$ python -q
>>> import numpy as np
>>> import numpy.linalg as la
>>> np.set_printoptions(suppress=True, linewidth=120)
>>> m1 = np.loadtxt("w.csv", delimiter=",")
>>> m1
array([[ -8.66,   9.22,  -5.31],
       [-15.05,  20.37,   1.82],
       [  0.5 ,  -7.89,  -5.48],
       [ -5.27,  18.29,   5.  ],
       [ -2.44,  16.31,   2.86],
       [-12.84,   3.27,  -0.26],
       [ 23.96,  -8.15,   6.54],
       [ -0.11,  21.45,  -4.41],
       [ 18.38,  -9.08,  -4.3 ],
       [ -8.58,   8.07,  -6.01],
       [ -7.21,   6.8 ,  -1.03],
       [  3.2 , -17.12,  -1.88],
       [ -9.01,  -6.13,  -2.67],
       [  3.45,  15.35,   5.39],
       [  6.44,  21.57,   0.29]])
>>> rng = np.random.default_rng(80278)
>>> labels = rng.permutation(3)
>>> Y = m1[:, labels] * rng.choice([-1, 1], 3)
>>> Y
array([[  8.66,   9.22,   5.31],
       [ 15.05,  20.37,  -1.82],
       [ -0.5 ,  -7.89,   5.48],
       [  5.27,  18.29,  -5.  ],
       [  2.44,  16.31,  -2.86],
       [ 12.84,   3.27,   0.26],
       [-23.96,  -8.15,  -6.54],
       [  0.11,  21.45,   4.41],
       [-18.38,  -9.08,   4.3 ],
       [  8.58,   8.07,   6.01],
       [  7.21,   6.8 ,   1.03],
       [ -3.2 , -17.12,   1.88],
       [  9.01,  -6.13,   2.67],
       [ -3.45,  15.35,  -5.39],
       [ -6.44,  21.57,  -0.29]])
>>> Uu, _, Vt = la.svd(m1.T @ Y)
>>> np.round(la.lstsq(m1, Y)[0], 2) + 0
array([[-1.,  0.,  0.],
       [ 0.,  1.,  0.],
       [ 0.,  0., -1.]])
>>> x0 = np.array([1, -2, 0])
>>> m1 @ np.eye(3)[2]
array([-5.31,  1.82, -5.48,  5.  ,  2.86, -0.26,  6.54, -4.41, -4.3 , -6.01, -1.03, -1.88, -2.67,  5.39,  0.29])
>>> np.sign((m1 @ x0).round(6))
array([-1., -1.,  1., -1., -1., -1.,  1., -1.,  1., -1., -1.,  1.,  1., -1., -1.])
>>> la.norm(m1 @ x0) <= la.norm(m1, 2) * la.norm(x0) + 1e-9
np.True_
>>> (m1 @ x0).argmax()
np.int64(6)
>>> Ac = m1 - m1.mean(axis=0)
>>> vecs = la.svd(Ac)[2][:2]
>>> Y = Ac - Ac @ vecs.T @ vecs
>>> np.round(np.cov(Ac @ vecs.T, rowvar=False), 2) + 0
array([[204.75,   0.  ],
       [  0.  ,  87.27]])
>>> np.round(np.diag(vecs.T @ vecs), 2)
array([0.97, 0.98, 0.06])
>>> np.round((Ac @ vecs.T).std(axis=0), 2)
array([13.82,  9.02])
>>> round(la.norm(Y) / la.norm(Ac), 2)
np.float64(0.21)
>>> K = np.loadtxt("x.csv", delimiter=",")
>>> K
array([[ 2., -2.,  1., -2., -1.],
       [ 1.,  0.,  2., -2.,  2.],
       [-1.,  0.,  2.,  2.,  0.],
       [ 0.,  2.,  2.,  1.,  0.],
       [ 2., -1., -1.,  0., -2.]])
>>> np.trace(K)
np.float64(3.0)
>>> np.round(la.matrix_power(K, 3), 2)
array([[-14.,   6., -17.,  10.,  -5.],
       [ -9.,  -3.,  -9.,   6., -10.],
       [ -7.,  23.,  37.,  18.,  14.],
       [  0.,  -2.,  22.,  17.,  -4.],
       [ -2.,  -8., -12.,   0.,  -4.]])
>>> K @ K
array([[-1., -7., -3.,  0., -4.],
       [ 4., -8., -1.,  0., -5.],
       [-4.,  6.,  7.,  8.,  1.],
       [ 0.,  2., 10.,  1.,  4.],
       [ 0., -2.,  0., -4.,  0.]])
>>> np.allclose(K, K.T)
False
>>> (K - K.T) / 2
array([[ 0. , -1.5,  1. , -1. , -1.5],
       [ 1.5,  0. ,  1. , -2. ,  1.5],
       [-1. , -1. ,  0. ,  0. ,  0.5],
       [ 1. ,  2. ,  0. ,  0. ,  0. ],
       [ 1.5, -1.5, -0.5,  0. ,  0. ]])
>>> np.round(np.sort(np.abs(la.eigvals(K))), 2)
array([1.63, 1.63, 2.62, 2.62, 3.63])
>>> la.determinant(K)
Traceback (most recent call last):
  File "<python-input-31>", line 1, in <module>
    la.determinant(K)
    ^^^^^^^^^^^^^^
AttributeError: module 'numpy.linalg' has no attribute 'determinant'
>>> f = np.array([0, 4, 8, 0, 5])
>>> Y = K + np.outer(f, np.eye(5)[2])
>>> la.matrix_rank(Y - K)
np.int64(1)
>>> round(la.det(Y) / la.det(K), 2), round(1 + la.solve(K, f)[2], 2)
(np.float64(1.0), np.float64(1.0))
>>> la.matrix_rank(la.inv(Y) - la.inv(K), tol=1e-8)
np.int64(1)
>>> f = np.array([1, -2, 2, 1, 2, -2]) + 0.5
>>> M = np.eye(6) - 2 * np.outer(f, f) / (f @ f)
>>> M.round(2)
array([[ 0.79,  0.21, -0.35, -0.21, -0.35,  0.21],
       [ 0.21,  0.79,  0.35,  0.21,  0.35, -0.21],
       [-0.35,  0.35,  0.42, -0.35, -0.58,  0.35],
       [-0.21,  0.21, -0.35,  0.79, -0.35,  0.21],
       [-0.35,  0.35, -0.58, -0.35,  0.42,  0.35],
       [ 0.21, -0.21,  0.35,  0.21,  0.35,  0.79]])
>>> # symmetric, so the eigenvalues are real
>>> x0 = np.array([3, -2, -3, -1, 0, -3])
>>> np.round(np.abs(la.eigvals(M)), 2)
array([1., 1., 1., 1., 1., 1.])
>>> np.round(np.sort(np.abs(np.degrees(np.angle(la.eigvals(M))))), 2)
array([  0.,   0.,   0.,   0.,   0., 180.])
>>> np.round(la.norm(x0), 2), np.round(la.norm(M @ x0), 2)
(np.float64(5.66), np.float64(5.66))
>>> [p for p in range(1, 25) if np.allclose(la.matrix_power(M, p), np.eye(6))]
[2, 4, 6, 8, 10, 12, 14, 16, 18, 20, 22, 24]
